>>> import numpy as np
>>> import numpy.linalg as la
>>> np.set_printoptions(suppress=True, linewidth=160)
>>> arr = np.array([[1, 2, -1, 3, 1],
...     [2, 1, 2, -1, 3],
...     [-1, 2, 1, 2, -1],
...     [3, -1, 2, 1, 2],
...     [1, 3, -1, 2, 1]])
>>> f = np.array([1, -8, 8, 8, -6])
>>> A2 = arr + np.outer(f, np.eye(5)[2])
>>> la.matrix_rank(A2 - arr)
np.int64(1)
>>> np.round(la.det(A2) / la.det(arr), 2), round(float(1 + la.solve(arr, f)[2]), 2)
(np.float64(4.09), 4.09)
>>> w, vecs = la.eigh(arr)
>>> x = np.array([-2, -1, 3, 3, 1])
>>> x @ arr @ x
np.int64(34)
>>> np.round(x @ arr @ x / (x @ x), 2), round(w[0], 2), round(float(w[-1]), 2)
(np.float64(1.42), np.float64(-5.56), 6.21)
>>> (np.sign(vecs[:, -1].round(6)) == np.sign(vecs[0, -1].round(6))).astype(int)
array([1, 1, 1, 1, 1])
>>> np.round(la.eigvalsh(arr[1:, 1:]), 2)
array([-4.54,  1.54,  2.38,  4.62])
>>> round(float(la.norm(arr) ** 2 / la.norm(arr, 2) ** 2), 2)
2.1
>>> round(float(la.norm(arr[4] - arr[0])), 2)
1.41
>>> np.round(la.norm(arr, axis=0), 2)
array([4.  , 4.36, 3.32, 4.36, 4.  ])
>>> O, Rm = la.qr(arr)
>>> np.round(np.abs(np.diag(Rm)), 2)
array([4.  , 4.33, 2.67, 2.78, 0.63])
>>> np.round(O @ Rm, 2)
array([[ 1.,  2., -1.,  3.,  1.],
       [ 2.,  1.,  2., -1.,  3.],
       [-1.,  2.,  1.,  2., -1.],
       [ 3., -1.,  2.,  1.,  2.],
       [ 1.,  3., -1.,  2.,  1.]])
>>> np.round(np.trace(O @ O.T), 2)
np.float64(5.0)
>>> [round(float(la.det(arr[:i, :i])), 2) + 0 for i in range(1, 6)]
[1.0, -3.0, -16.0, -77.0, 81.0]
>>> round(float(la.eigvalsh(arr).min()), 2)
-5.56
>>> J = 4 * np.eye(3) + np.ones((3, 3))
>>> J
array([[5., 1., 1.],
       [1., 5., 1.],
       [1., 1., 5.]])
>>> # symmetric
>>> (J + J.T) / 2
array([[5., 1., 1.],
       [1., 5., 1.],
       [1., 1., 5.]])
>>> J @ J
array([[27., 11., 11.],
       [11., 27., 11.],
       [11., 11., 27.]])
>>> np.round(la.matrix_power(J, 2), 2)
array([[27., 11., 11.],
       [11., 27., 11.],
       [11., 11., 27.]])
>>> w, vecs = la.eigh(J)
>>> np.round(la.eigvalsh(J + -3 * np.eye(3)), 2)
array([1., 1., 4.])
>>> np.round(np.abs(vecs[:, -1]), 2)
array([0.58, 0.58, 0.58])
>>> round(w.sum(), 2), np.trace(J)
(np.float64(15.0), np.float64(15.0))
>>> np.round(vecs.T @ vecs, 2) + 0
array([[1., 0., 0.],
       [0., 1., 0.],
       [0., 0., 1.]])
>>> w.round(2)
array([4., 4., 7.])
>>> np.unique(w.round(6) + 0, return_counts=True)[1]
array([2, 1])
>>> np.round(la.svd(J, compute_uv=False), 2)
array([7., 4., 4.])
